$ ipython --no-banner

In [1]: import numpy as np

In [2]: np.set_printoptions(precision=3, suppress=True, linewidth=160, sign=" ")

In [3]: M = np.loadtxt("arr.csv", delimiter=",")

In [4]: M
Out[4]: 
array([[ 1.,  0.,  2.,  0.,  1.,  0.,  1.,  0.,  1.,  2.,  0.,  0.,  1.,  0.],
       [ 1.,  1.,  1.,  1.,  0.,  2.,  0.,  2.,  0.,  1.,  2.,  0.,  2.,  1.],
       [ 1.,  1.,  1.,  0.,  0.,  0.,  2.,  2.,  0.,  2.,  0.,  2.,  0.,  2.],
       [ 0.,  0.,  0.,  0.,  2.,  1.,  1.,  0.,  2.,  1.,  0.,  2.,  2.,  0.],
       [ 0.,  1.,  2.,  1.,  0.,  2.,  1.,  1.,  0.,  1.,  0.,  1.,  0.,  1.],
       [ 2.,  1.,  1.,  1.,  2.,  2.,  0.,  0.,  2.,  1.,  0.,  0.,  0.,  1.],
       [ 1.,  2.,  1.,  2.,  0.,  2.,  1.,  1.,  1.,  0.,  2.,  2.,  1.,  2.],
       [ 1.,  1.,  1.,  1.,  0.,  0.,  1.,  0.,  0.,  2.,  0.,  2.,  1.,  2.],
       [ 0.,  1.,  0.,  2.,  0.,  1.,  1.,  1.,  1.,  1.,  2.,  0.,  0.,  2.],
       [ 1.,  1.,  0.,  1.,  2.,  1.,  2.,  2.,  1.,  0.,  2.,  0.,  1.,  2.],
       [ 1.,  2.,  0.,  1.,  1.,  1.,  2.,  0.,  1.,  0.,  1.,  2.,  2.,  2.],
       [ 1.,  1.,  0.,  0.,  2.,  1.,  0.,  0.,  0.,  2.,  1.,  1.,  1.,  1.],
       [ 0.,  2.,  2.,  1.,  2.,  2.,  0.,  0.,  0.,  1.,  1.,  1.,  0.,  1.],
       [ 0.,  2.,  0.,  0.,  1.,  2.,  2.,  2.,  0.,  0.,  0.,  1.,  0.,  2.]])

In [5]: O, vecs = np.linalg.qr(M[:, :7])[0], np.linalg.qr(M[:, 7:])[0]

In [6]: sv = np.linalg.svd(O.T @ vecs, compute_uv=False)

In [7]: sv
Out[7]: array([ 1.   ,  0.961,  0.92 ,  0.751,  0.521,  0.294,  0.112])

In [8]: round(float(np.linalg.norm(O @ O.T - vecs @ vecs.T, 2)), 3)
Out[8]: 0.994

In [9]: f, g = M[1], M[8]

In [10]: f @ f
Out[10]: np.float64(22.0)

In [11]: f @ g
Out[11]: np.float64(14.0)

In [12]: pr = (f @ g) / (f @ f) * f

In [13]: np.round(np.linalg.norm(f + g) ** 2 + np.linalg.norm(f - g) ** 2, 3)
Out[13]: np.float64(80.0)

In [14]: g - pr
Out[14]: array([-0.636,  0.364, -0.636,  1.364,  0.   , -0.273,  1.   , -0.273,  1.   ,  0.364,  0.727,  0.   , -1.273,  1.364])

In [15]: print(pr)
[ 0.636  0.636  0.636  0.636  0.     1.273  0.     1.273  0.     0.636  1.273  0.     1.273  0.636]

In [16]: rng = np.random.default_rng(4578)

In [17]: lab = rng.permutation(14)

In [18]: lab
Out[18]: array([  1,   3,   9,   2,   8,  10,  11,  13,   6,   0,   4,   5,   7,  12])

In [19]: B = M[lab][:, lab]

In [20]: round(np.linalg.det(B), 3), round(float(np.linalg.det(M[lab])), 3)
Out[20]: (np.float64(-5602.0), 5602.0)

In [21]: np.sort(np.abs(np.linalg.eigvals(B)))
Out[21]: array([  0.556,   0.774,   0.774,   0.868,   1.53 ,   1.594,   1.594,   2.355,   2.355,   2.624,   2.96 ,   2.96 ,   3.008,  12.996])

In [22]: np.diag(B)
Out[22]: array([ 1.,  0.,  0.,  1.,  1.,  1.,  1.,  2.,  1.,  1.,  0.,  2.,  0.,  0.])

In [23]: K = np.loadtxt("a.csv", delimiter=",")

In [24]: K
Out[24]: 
array([[-2.,  0.,  0.,  0.,  0.,  0.,  0.,  0.,  0.,  0.],
       [ 0.,  7.,  6.,  6.,  9., -9., -9.,  6., -3.,  9.],
       [ 0.,  6.,  2.,  4.,  6., -6., -6.,  4., -2.,  6.],
       [ 0.,  6.,  4.,  2.,  6., -6., -6.,  4., -2.,  6.],
       [ 0.,  9.,  6.,  6.,  7., -9., -9.,  6., -3.,  9.],
       [ 0., -9., -6., -6., -9.,  7.,  9., -6.,  3., -9.],
       [ 0., -9., -6., -6., -9.,  9.,  7., -6.,  3., -9.],
       [ 0.,  6.,  4.,  4.,  6., -6., -6.,  2., -2.,  6.],
       [ 0., -3., -2., -2., -3.,  3.,  3., -2., -1., -3.],
       [ 0.,  9.,  6.,  6.,  9., -9., -9.,  6., -3.,  7.]])

In [25]: # splits into 2 blocks

In [26]: w, vecs = np.linalg.eigh(K)

In [27]: np.abs(vecs[:, -1])
Out[27]: array([ 0.   ,  0.394,  0.263,  0.263,  0.394,  0.394,  0.394,  0.263,  0.131,  0.394])

In [28]: np.linalg.eigvalsh(K @ K)
Out[28]: array([    4.,     4.,     4.,     4.,     4.,     4.,     4.,     4.,     4.,  3136.])

In [29]: print((w > 1e-8).sum(), (w < -1e-8).sum())
1 9

In [30]: U, sv, Vh = np.linalg.svd(K)

In [31]: np.argmax(sv[:-1] / (sv[1:] + 1e-6)) + 1
Out[31]: np.int64(1)

In [32]: B = U[:, :1] @ np.diag(sv[:1]) @ Vh[:1]

In [33]: np.round(np.linalg.norm(K - B) / np.linalg.norm(K), 3)
Out[33]: np.float64(0.107)

In [34]: np.linalg.matrix_rank(B)
Out[34]: np.int64(1)

In [35]: B
Out[35]: 
array([[ 0.   ,  0.   ,  0.   ,  0.   ,  0.   ,  0.   ,  0.   ,  0.   ,  0.   ,  0.   ],
       [ 0.   ,  8.69 ,  5.793,  5.793,  8.69 , -8.69 , -8.69 ,  5.793, -2.897,  8.69 ],
       [ 0.   ,  5.793,  3.862,  3.862,  5.793, -5.793, -5.793,  3.862, -1.931,  5.793],
       [ 0.   ,  5.793,  3.862,  3.862,  5.793, -5.793, -5.793,  3.862, -1.931,  5.793],
       [ 0.   ,  8.69 ,  5.793,  5.793,  8.69 , -8.69 , -8.69 ,  5.793, -2.897,  8.69 ],
       [ 0.   , -8.69 , -5.793, -5.793, -8.69 ,  8.69 ,  8.69 , -5.793,  2.897, -8.69 ],
       [ 0.   , -8.69 , -5.793, -5.793, -8.69 ,  8.69 ,  8.69 , -5.793,  2.897, -8.69 ],
       [ 0.   ,  5.793,  3.862,  3.862,  5.793, -5.793, -5.793,  3.862, -1.931,  5.793],
       [ 0.   , -2.897, -1.931, -1.931, -2.897,  2.897,  2.897, -1.931,  0.966, -2.897],
       [ 0.   ,  8.69 ,  5.793,  5.793,  8.69 , -8.69 , -8.69 ,  5.793, -2.897,  8.69 ]])

In [36]: round(np.abs(np.linalg.eigvals(K)).max(), 3)
Out[36]: np.float64(56.0)

In [37]: K.inv()
---------------------------------------------------------------------------
AttributeError                            Traceback (most recent call last)
Cell In[37], line 1
----> 1 K.inv()

AttributeError: 'numpy.ndarray' object has no attribute 'inv'

In [38]: assert K == K.T
---------------------------------------------------------------------------
ValueError                                Traceback (most recent call last)
Cell In[38], line 1
----> 1 assert K == K.T

ValueError: The truth value of an array with more than one element is ambiguous. Use a.any() or a.all()

In [39]: np.sort(np.abs(np.linalg.eigvals(K)))
Out[39]: array([  2.,   2.,   2.,   2.,   2.,   2.,   2.,   2.,   2.,  56.])

In [40]: O, vecs = np.linalg.qr(K[:, :4])[0], np.linalg.qr(K[:, 4:])[0]

In [41]: sv = np.linalg.svd(O.T @ vecs, compute_uv=False)

In [42]: round(np.linalg.norm(O @ O.T - vecs @ vecs.T, 2), 3)
Out[42]: np.float64(1.0)

In [43]: (sv > 0.9).sum()
Out[43]: np.int64(1)

In [44]: np.degrees(np.arccos(sv.clip(0, 1)))
Out[44]: array([  4.492,  90.   ,  90.   ,  90.   ])

In [45]: sv.round(3) + 0
Out[45]: array([ 0.997,  0.   ,  0.   ,  0.   ])

In [46]: print(K @ K)
[[   4.    0.    0.    0.    0.    0.    0.    0.    0.    0.]
 [   0.  490.  324.  324.  486. -486. -486.  324. -162.  486.]
 [   0.  324.  220.  216.  324. -324. -324.  216. -108.  324.]
 [   0.  324.  216.  220.  324. -324. -324.  216. -108.  324.]
 [   0.  486.  324.  324.  490. -486. -486.  324. -162.  486.]
 [   0. -486. -324. -324. -486.  490.  486. -324.  162. -486.]
 [   0. -486. -324. -324. -486.  486.  490. -324.  162. -486.]
 [   0.  324.  216.  216.  324. -324. -324.  220. -108.  324.]
 [   0. -162. -108. -108. -162.  162.  162. -108.   58. -162.]
 [   0.  486.  324.  324.  486. -486. -486.  324. -162.  490.]]

In [47]: np.flatnonzero(np.linalg.matrix_power((K != 0) + (K.T != 0) + np.eye(10), 10)[4])
Out[47]: array([ 1,  2,  3,  4,  5,  6,  7,  8,  9])

In [48]: (np.linalg.matrix_power((K != 0) + (K.T != 0) + np.eye(10), 10) > 0).astype(int)
Out[48]: 
array([[ 1,  0,  0,  0,  0,  0,  0,  0,  0,  0],
       [ 0,  1,  1,  1,  1,  1,  1,  1,  1,  1],
       [ 0,  1,  1,  1,  1,  1,  1,  1,  1,  1],
       [ 0,  1,  1,  1,  1,  1,  1,  1,  1,  1],
       [ 0,  1,  1,  1,  1,  1,  1,  1,  1,  1],
       [ 0,  1,  1,  1,  1,  1,  1,  1,  1,  1],
       [ 0,  1,  1,  1,  1,  1,  1,  1,  1,  1],
       [ 0,  1,  1,  1,  1,  1,  1,  1,  1,  1],
       [ 0,  1,  1,  1,  1,  1,  1,  1,  1,  1],
       [ 0,  1,  1,  1,  1,  1,  1,  1,  1,  1]])

In [49]: A = rng.normal(size=(37, 5)) + 5 * np.array([3, -2, 0, -3, -2])

In [50]: A
Out[50]: 
array([[ 16.531,  -9.13 ,   1.449, -16.129,  -9.867],
       [ 14.851,  -9.269,   0.003, -15.057, -10.614],
       [ 15.792,  -9.737,  -0.205, -14.908, -10.05 ],
       [ 16.1  ,  -9.678,  -0.222, -13.86 , -10.189],
       [ 14.984, -11.339,  -1.31 , -15.634,  -9.826],
       [ 15.366,  -9.454,   1.116, -15.776, -11.178],
       [ 16.361, -10.655,   0.055, -16.106,  -9.697],
       [ 13.364, -11.402,  -1.593, -13.684,  -9.826],
       [ 15.326,  -9.824,  -0.229, -15.949, -10.426],
       [ 15.025, -10.37 ,   1.23 , -15.813, -11.446],
       [ 16.869,  -9.675,  -0.521, -15.897,  -9.189],
       [ 14.698, -10.657,   1.201, -14.705,  -9.865],
       [ 17.225,  -9.724,  -0.272, -12.613,  -9.98 ],
       [ 14.053, -10.134,  -0.105, -15.183, -10.555],
       [ 15.807,  -9.74 ,  -0.798, -13.305, -10.083],
       [ 16.025,  -9.44 ,   0.467, -13.202,  -9.64 ],
       [ 13.367,  -8.771,  -0.018, -15.447,  -8.201],
       [ 14.12 ,  -9.787,   0.97 , -14.51 ,  -9.336],
       [ 14.087,  -8.319,   1.618, -13.852,  -8.949],
       [ 14.609, -11.041,   0.761, -14.757, -10.939],
       [ 15.367, -10.1  ,   0.864, -16.235, -11.417],
       [ 15.951, -11.449,   0.085, -14.378,  -9.475],
       [ 15.195,  -7.449,  -0.684, -15.241,  -9.66 ],
       [ 16.329,  -9.894,   2.07 , -14.85 ,  -7.284],
       [ 13.333,  -9.915,   1.084, -14.53 ,  -8.982],
       [ 14.77 , -10.355,   1.139, -13.981,  -9.886],
       [ 13.493,  -8.021,   1.178, -15.32 ,  -8.429],
       [ 14.553, -10.55 ,  -2.119, -14.597, -11.91 ],
       [ 14.549, -11.383,   0.946, -15.894, -11.825],
       [ 15.815, -10.403,  -1.743, -16.234,  -8.208],
       [ 15.477, -11.687,  -0.764, -15.632,  -9.919],
       [ 13.927, -10.516,  -0.982, -15.133, -11.03 ],
       [ 16.1  , -10.525,  -2.439, -14.022, -12.723],
       [ 13.691,  -9.522,  -0.449, -14.175,  -9.17 ],
       [ 14.782, -10.583,   0.648, -16.366,  -9.196],
       [ 14.2  , -10.206,  -1.009, -13.436,  -9.949],
       [ 13.48 ,  -9.165,   1.006, -15.49 , -11.114]])

In [51]: print(round(np.linalg.norm(A, "nuc"), 3))
179.256

In [52]: np.linalg.norm(A, axis=1).argmax()
Out[52]: np.int64(6)

In [53]: np.round(np.linalg.norm(A[9], 1), 3), round(np.linalg.norm(A[9], np.inf), 3)
Out[53]: (np.float64(53.885), np.float64(15.813))

In [54]: np.linalg.norm(A, axis=0)
Out[54]: array([ 91.559,  61.072,   6.633,  90.924,  61.207])

In [55]: P = A @ np.linalg.solve(A.T @ A, A.T)

In [56]: print(np.round(np.linalg.eigvalsh(P), 3) + 0)
[ 0.  0.  0.  0.  0.  0.  0.  0.  0.  0.  0.  0.  0.  0.  0.  0.  0.  0.  0.  0.  0.  0.  0.  0.  0.  0.  0.  0.  0.  0.  0.  0.  1.  1.  1.  1.  1.]

In [57]: Ac = A - A.mean(axis=1)
---------------------------------------------------------------------------
ValueError                                Traceback (most recent call last)
Cell In[57], line 1
----> 1 Ac = A - A.mean(axis=1)

ValueError: operands could not be broadcast together with shapes (37,5) (37,) 

In [58]: Ac = A - A.mean(axis=0)

In [59]: U, sv, Vh = np.linalg.svd(Ac, full_matrices=False)

In [60]: np.round(Ac.mean(axis=0), 3) + 0
Out[60]: array([ 0.,  0.,  0.,  0.,  0.])

In [61]: np.abs(Vh[0]).argmax()
Out[61]: np.int64(4)

In [62]: np.abs(U[:, 0]).argmax()
Out[62]: np.int64(32)

In [63]: U, sv, Vh = np.linalg.svd(A)

In [64]: np.argmax(sv[:-1] / (sv[1:] + 1e-6)) + 1
Out[64]: np.int64(1)

In [65]: B = U[:, :1] @ np.diag(sv[:1]) @ Vh[:1]

In [66]: np.round(np.abs(A - B).max(), 3)
Out[66]: np.float64(2.578)

In [67]: print(np.linalg.matrix_rank(B))
1

In [68]: print(round(float(np.linalg.norm(A - B) / np.linalg.norm(A)), 3))
0.079

In [69]: Ac = A - A.mean(axis=0)

In [70]: vecs = np.linalg.svd(Ac)[2][:1]

In [71]: B = Ac - Ac @ vecs.T @ vecs

In [72]: B.std(axis=0)
Out[72]: array([ 1.024,  0.734,  0.719,  0.964,  0.738])

In [73]: np.diag(vecs.T @ vecs)
Out[73]: array([ 0.032,  0.19 ,  0.379,  0.007,  0.391])

In [74]: print(np.linalg.norm(B, axis=1).round(6).argmax())
12

In [75]: np.cov(Ac @ vecs.T, rowvar=False)
Out[75]: array( 1.807)

In [76]: (Ac @ vecs.T).std(axis=0)
Out[76]: array([ 1.326])

In [77]: np.round(np.linalg.norm(B) / np.linalg.norm(Ac), 3)
Out[77]: np.float64(0.819)

In [78]: data = np.loadtxt("run4.csv", delimiter=",")

In [79]: data
Out[79]: 
array([[-0.8, -1. ,  0.1,  0.7, -1.5,  0.8, -1.4,  1.6, -1.2,  2.1],
       [ 0.7, -0.6, -1. ,  0.2, -0.7,  0.7, -1.4,  0.5, -0.4, -0.7],
       [ 0. ,  0.3,  0.4,  1.6, -0.1,  0.3, -1.3, -0.7, -0.4,  1.3],
       [ 0.1,  2.5,  2.6, -0.9,  0.1, -0.8, -1.3, -2.4,  0.5, -2. ],
       [-0.1, -0.6, -0.6,  0.3, -0.5,  0.1,  0.8,  0.7, -0.3, -0.7],
       [-0.5, -7. ,  6. ,  0.5, -4. , -5.5,  5. , -0.5, -2.5, -6.5],
       [ 1.9,  0.2,  1. , -0.5, -0.8,  0.3, -0.8,  2.1,  0.5,  1.3],
       [-1.6, -0.2, -0.8, -0.4,  0.7, -0.5,  1.7, -0.1,  0.5,  0.5],
       [-0.1, -0.8,  1.9,  2.1,  0.2, -0.4,  1.2,  0.7,  0.3, -0.4],
       [-1.6, -0.3,  1.6,  0.3, -0.8,  0.9, -1.2,  1.5, -1.8, -2.7],
       [-0.4, -0.7, -0.2, -1. ,  0.1,  1. ,  0. , -0.3, -0.1,  0.8],
       [-1. , -2. , -0.3,  1.3,  0.1, -0.6,  0.5,  0.2, -0.7,  0.3],
       [ 1.1, -1. ,  0.5, -0.5,  1.2, -0.2, -0.1,  0. , -0.6,  2.1],
       [ 0.7,  0.4, -1.1, -1.8, -0.5, -2.2, -2.2,  0.7, -0.7, -2.3],
       [-1.2,  0.3,  0.4,  0.3, -0.2,  0.2,  1. , -0.2,  0.8, -0.9],
       [-0.2,  0.5, -1.5,  0. , -0.1, -0.7, -1.3, -1.9,  0. , -1.2],
       [-0.7, -0.6,  0.2, -1. ,  0.4,  0.5, -0.8,  1.9,  1.6, -0.2],
       [-0.8,  0.6, -0.6, -0.2, -0.4,  0.8,  1.7,  2.1,  0.1, -1.7]])

In [80]: print(round(float(np.linalg.norm(data, 2)), 3))
14.823

In [81]: round(np.linalg.norm(data, 1), 3), np.round(np.linalg.norm(data, np.inf), 3)
Out[81]: (np.float64(27.7), np.float64(38.0))

In [82]: round(np.linalg.norm(data[1] - data[10]), 3)
Out[82]: np.float64(2.995)

In [83]: print(np.linalg.norm(data, axis=0))
[ 3.951  8.036  7.517  4.057  4.785  6.41   7.118  5.408  4.091  8.85 ]

In [84]: print(round(np.linalg.norm(data) ** 2 / np.linalg.norm(data, 2) ** 2, 3))
1.785
